% ipython --no-banner

In [1]: import numpy as np

In [2]: np.set_printoptions(suppress=True, linewidth=140)

In [3]: E = np.load("case10.npy")

In [4]: E
Out[4]: 
array([[ 5.136,  2.128,  0.065, -3.996],
       [ 2.128, -5.153, -0.616, -2.158],
       [ 0.065, -0.616, -5.661, -1.41 ],
       [-3.996, -2.158, -1.41 , -6.322]])

In [5]: rng = np.random.default_rng(16637)

In [6]: z = rng.permutation(4)

In [7]: Y = E[:, z] * rng.choice([-1, 1], 4)

In [8]: Y
Out[8]: 
array([[ 0.065, -3.996, -2.128, -5.136],
       [-0.616, -2.158,  5.153, -2.128],
       [-5.661, -1.41 ,  0.616, -0.065],
       [-1.41 , -6.322,  2.158,  3.996]])

In [9]: Uu, _, VT = np.linalg.svd(E.T @ Y)

In [10]: z
Out[10]: array([2, 3, 1, 0])

In [11]: np.round(Uu @ VT, 3) + 0
Out[11]: 
array([[ 0.,  0.,  0., -1.],
       [ 0.,  0., -1.,  0.],
       [ 1.,  0.,  0.,  0.],
       [ 0.,  1.,  0.,  0.]])

In [12]: np.round(np.linalg.lstsq(E, Y)[0], 3) + 0
Out[12]: 
array([[ 0.,  0.,  0., -1.],
       [ 0.,  0., -1.,  0.],
       [ 1.,  0.,  0.,  0.],
       [ 0.,  1.,  0.,  0.]])

In [13]: Uu, s, VT = np.linalg.svd(E, full_matrices=False)

In [14]: np.round(Uu.T @ Uu, 3) + 0
Out[14]: 
array([[1., 0., 0., 0.],
       [0., 1., 0., 0.],
       [0., 0., 1., 0.],
       [0., 0., 0., 1.]])

In [15]: Uu.shape, s.shape, VT.shape
Out[15]: ((4, 4), (4,), (4, 4))

In [16]: np.allclose(Uu * s @ VT, E)
Out[16]: True

In [17]: np.round(s / s[0], 3)
Out[17]: array([1.   , 0.778, 0.556, 0.555])

In [18]: np.round(np.abs(VT[0]), 3)
Out[18]: array([0.159, 0.423, 0.41 , 0.793])

In [19]: (s > 1e-8).sum()
Out[19]: np.int64(4)

In [20]: np.abs(Uu[:, 0]).round(6).argmax()
Out[20]: np.int64(3)

In [21]: s.round(3)
Out[21]: array([9.   , 7.   , 5.   , 4.999])

In [22]: np.round(np.sqrt((s ** 2).sum()), 3), round(float(np.linalg.norm(E)), 3)
Out[22]: (np.float64(13.416), 13.416)

In [23]: vals, vecs = np.linalg.eigvalsh(E)
---------------------------------------------------------------------------
ValueError                                Traceback (most recent call last)
Cell In[23], line 1
----> 1 vals, vecs = np.linalg.eigvalsh(E)

ValueError: too many values to unpack (expected 2)

In [24]: vals, vecs = np.linalg.eigh(E)

In [25]: np.abs(vecs[:, -1]).round(6).argmax()
Out[25]: np.int64(0)

In [26]: np.round(vecs @ np.diag(vals) @ vecs.T, 3)
Out[26]: 
array([[ 5.136,  2.128,  0.065, -3.996],
       [ 2.128, -5.153, -0.616, -2.158],
       [ 0.065, -0.616, -5.661, -1.41 ],
       [-3.996, -2.158, -1.41 , -6.322]])

In [27]: np.round(vecs.T @ vecs, 3) + 0
Out[27]: 
array([[1., 0., 0., 0.],
       [0., 1., 0., 0.],
       [0., 0., 1., 0.],
       [0., 0., 0., 1.]])

In [28]: np.round(vecs.T @ E @ vecs, 3) + 0
Out[28]: 
array([[-9.   ,  0.   ,  0.   ,  0.   ],
       [ 0.   , -5.   ,  0.   ,  0.   ],
       [ 0.   ,  0.   , -4.999,  0.   ],
       [ 0.   ,  0.   ,  0.   ,  7.   ]])

In [29]: vals.round(3)
Out[29]: array([-9.   , -5.   , -4.999,  7.   ])

In [30]: np.round(np.linalg.svd(E, compute_uv=False), 3)
Out[30]: array([9.   , 7.   , 5.   , 4.999])

In [31]: np.round(np.abs(vecs[:, -1]), 3)
Out[31]: array([0.924, 0.216, 0.029, 0.315])
